% ipython --no-banner

In [1]: import numpy as np

In [2]: np.set_printoptions(precision=1, suppress=True, linewidth=140, sign=" ")

In [3]: mat = np.loadtxt("dump.csv", delimiter=",")

In [4]: mat
Out[4]: 
array([[ 0., -1.,  0., -1.,  0.,  0.,  0.,  0., -1., -1.],
       [-1.,  0.,  0., -1.,  0.,  0.,  0.,  0., -1., -1.],
       [ 0.,  0.,  0.,  0., -1., -1.,  0.,  0.,  0.,  0.],
       [-1., -1.,  0.,  0.,  0.,  0.,  0.,  0., -1., -1.],
       [ 0.,  0., -1.,  0.,  0., -1.,  0.,  0.,  0.,  0.],
       [ 0.,  0., -1.,  0., -1.,  0.,  0.,  0.,  0.,  0.],
       [ 0.,  0.,  0.,  0.,  0.,  0.,  0., -1.,  0.,  0.],
       [ 0.,  0.,  0.,  0.,  0.,  0., -1.,  0.,  0.,  0.],
       [-1., -1.,  0., -1.,  0.,  0.,  0.,  0.,  0., -1.],
       [-1., -1.,  0., -1.,  0.,  0.,  0.,  0., -1.,  0.]])

In [5]: # 3 groups of indices that never mix

In [6]: evals, evecs = np.linalg.eigh(mat)

In [7]: vec = np.array([4, 3, 1, -3, -3, -1, -2, 4, -3, 4])

In [8]: np.round(evecs * np.maximum(evals, 0) @ evecs.T, 1) + 0
Out[8]: 
array([[ 0.8, -0.2,  0. , -0.2,  0. ,  0. ,  0. ,  0. , -0.2, -0.2],
       [-0.2,  0.8,  0. , -0.2,  0. ,  0. ,  0. ,  0. , -0.2, -0.2],
       [ 0. ,  0. ,  0.7,  0. , -0.3, -0.3,  0. ,  0. ,  0. ,  0. ],
       [-0.2, -0.2,  0. ,  0.8,  0. ,  0. ,  0. ,  0. , -0.2, -0.2],
       [ 0. ,  0. , -0.3,  0. ,  0.7, -0.3,  0. ,  0. ,  0. ,  0. ],
       [ 0. ,  0. , -0.3,  0. , -0.3,  0.7,  0. ,  0. ,  0. ,  0. ],
       [ 0. ,  0. ,  0. ,  0. ,  0. ,  0. ,  0.5, -0.5,  0. ,  0. ],
       [ 0. ,  0. ,  0. ,  0. ,  0. ,  0. , -0.5,  0.5,  0. ,  0. ],
       [-0.2, -0.2,  0. , -0.2,  0. ,  0. ,  0. ,  0. ,  0.8, -0.2],
       [-0.2, -0.2,  0. , -0.2,  0. ,  0. ,  0. ,  0. , -0.2,  0.8]])

In [9]: np.round(np.linalg.eigvalsh(mat).min(), 1)
Out[9]: np.float64(-4.0)

In [10]: evals, evecs = np.linalg.eigh(mat)

In [11]: np.linalg.eigvalsh(mat @ mat)
Out[11]: array([  1.,   1.,   1.,   1.,   1.,   1.,   1.,   1.,   4.,  16.])

In [12]: (evals > 1e-8).sum(), (evals < -1e-8).sum()
Out[12]: (np.int64(7), np.int64(3))

In [13]: np.round(evecs.T @ evecs, 1) + 0
Out[13]: 
array([[ 1.,  0.,  0.,  0.,  0.,  0.,  0.,  0.,  0.,  0.],
       [ 0.,  1.,  0.,  0.,  0.,  0.,  0.,  0.,  0.,  0.],
       [ 0.,  0.,  1.,  0.,  0.,  0.,  0.,  0.,  0.,  0.],
       [ 0.,  0.,  0.,  1.,  0.,  0.,  0.,  0.,  0.,  0.],
       [ 0.,  0.,  0.,  0.,  1.,  0.,  0.,  0.,  0.,  0.],
       [ 0.,  0.,  0.,  0.,  0.,  1.,  0.,  0.,  0.,  0.],
       [ 0.,  0.,  0.,  0.,  0.,  0.,  1.,  0.,  0.,  0.],
       [ 0.,  0.,  0.,  0.,  0.,  0.,  0.,  1.,  0.,  0.],
       [ 0.,  0.,  0.,  0.,  0.,  0.,  0.,  0.,  1.,  0.],
       [ 0.,  0.,  0.,  0.,  0.,  0.,  0.,  0.,  0.,  1.]])

In [14]: np.round(evecs @ np.diag(evals) @ evecs.T, 1) + 0
Out[14]: 
array([[ 0., -1.,  0., -1.,  0.,  0.,  0.,  0., -1., -1.],
       [-1.,  0.,  0., -1.,  0.,  0.,  0.,  0., -1., -1.],
       [ 0.,  0.,  0.,  0., -1., -1.,  0.,  0.,  0.,  0.],
       [-1., -1.,  0.,  0.,  0.,  0.,  0.,  0., -1., -1.],
       [ 0.,  0., -1.,  0.,  0., -1.,  0.,  0.,  0.,  0.],
       [ 0.,  0., -1.,  0., -1.,  0.,  0.,  0.,  0.,  0.],
       [ 0.,  0.,  0.,  0.,  0.,  0.,  0., -1.,  0.,  0.],
       [ 0.,  0.,  0.,  0.,  0.,  0., -1.,  0.,  0.,  0.],
       [-1., -1.,  0., -1.,  0.,  0.,  0.,  0.,  0., -1.],
       [-1., -1.,  0., -1.,  0.,  0.,  0.,  0., -1.,  0.]])

In [15]: np.round(evecs.T @ mat @ evecs, 1) + 0
Out[15]: 
array([[-4.,  0.,  0.,  0.,  0.,  0.,  0.,  0.,  0.,  0.],
       [ 0., -2.,  0.,  0.,  0.,  0.,  0.,  0.,  0.,  0.],
       [ 0.,  0., -1.,  0.,  0.,  0.,  0.,  0.,  0.,  0.],
       [ 0.,  0.,  0.,  1.,  0.,  0.,  0.,  0.,  0.,  0.],
       [ 0.,  0.,  0.,  0.,  1.,  0.,  0.,  0.,  0.,  0.],
       [ 0.,  0.,  0.,  0.,  0.,  1.,  0.,  0.,  0.,  0.],
       [ 0.,  0.,  0.,  0.,  0.,  0.,  1.,  0.,  0.,  0.],
       [ 0.,  0.,  0.,  0.,  0.,  0.,  0.,  1.,  0.,  0.],
       [ 0.,  0.,  0.,  0.,  0.,  0.,  0.,  0.,  1.,  0.],
       [ 0.,  0.,  0.,  0.,  0.,  0.,  0.,  0.,  0.,  1.]])

In [16]: np.linalg.svd(mat, compute_uv=False)
Out[16]: array([ 4.,  2.,  1.,  1.,  1.,  1.,  1.,  1.,  1.,  1.])

In [17]: np.round(np.linalg.eigvalsh(mat + -1 * np.eye(10)), 1) + 0
Out[17]: array([-5., -3., -2.,  0.,  0.,  0.,  0.,  0.,  0.,  0.])

In [18]: ang = np.radians(15)

In [19]: Rm = np.eye(10)

In [20]: Rm[2, 2] = Rm[1, 1] = np.cos(ang)

In [21]: Rm[2, 1], Rm[1, 2] = -np.sin(ang), np.sin(ang)

In [22]: Rm
Out[22]: 
array([[ 1. ,  0. ,  0. ,  0. ,  0. ,  0. ,  0. ,  0. ,  0. ,  0. ],
       [ 0. ,  1. ,  0.3,  0. ,  0. ,  0. ,  0. ,  0. ,  0. ,  0. ],
       [ 0. , -0.3,  1. ,  0. ,  0. ,  0. ,  0. ,  0. ,  0. ,  0. ],
       [ 0. ,  0. ,  0. ,  1. ,  0. ,  0. ,  0. ,  0. ,  0. ,  0. ],
       [ 0. ,  0. ,  0. ,  0. ,  1. ,  0. ,  0. ,  0. ,  0. ,  0. ],
       [ 0. ,  0. ,  0. ,  0. ,  0. ,  1. ,  0. ,  0. ,  0. ,  0. ],
       [ 0. ,  0. ,  0. ,  0. ,  0. ,  0. ,  1. ,  0. ,  0. ,  0. ],
       [ 0. ,  0. ,  0. ,  0. ,  0. ,  0. ,  0. ,  1. ,  0. ,  0. ],
       [ 0. ,  0. ,  0. ,  0. ,  0. ,  0. ,  0. ,  0. ,  1. ,  0. ],
       [ 0. ,  0. ,  0. ,  0. ,  0. ,  0. ,  0. ,  0. ,  0. ,  1. ]])

In [23]: B = mat @ Rm.T

In [24]: np.allclose(mat @ mat.T, B @ B.T)
Out[24]: True

In [25]: np.abs(B - mat).max(axis=0)
Out[25]: array([ 0. ,  0.3,  0.3,  0. ,  0. ,  0. ,  0. ,  0. ,  0. ,  0. ])
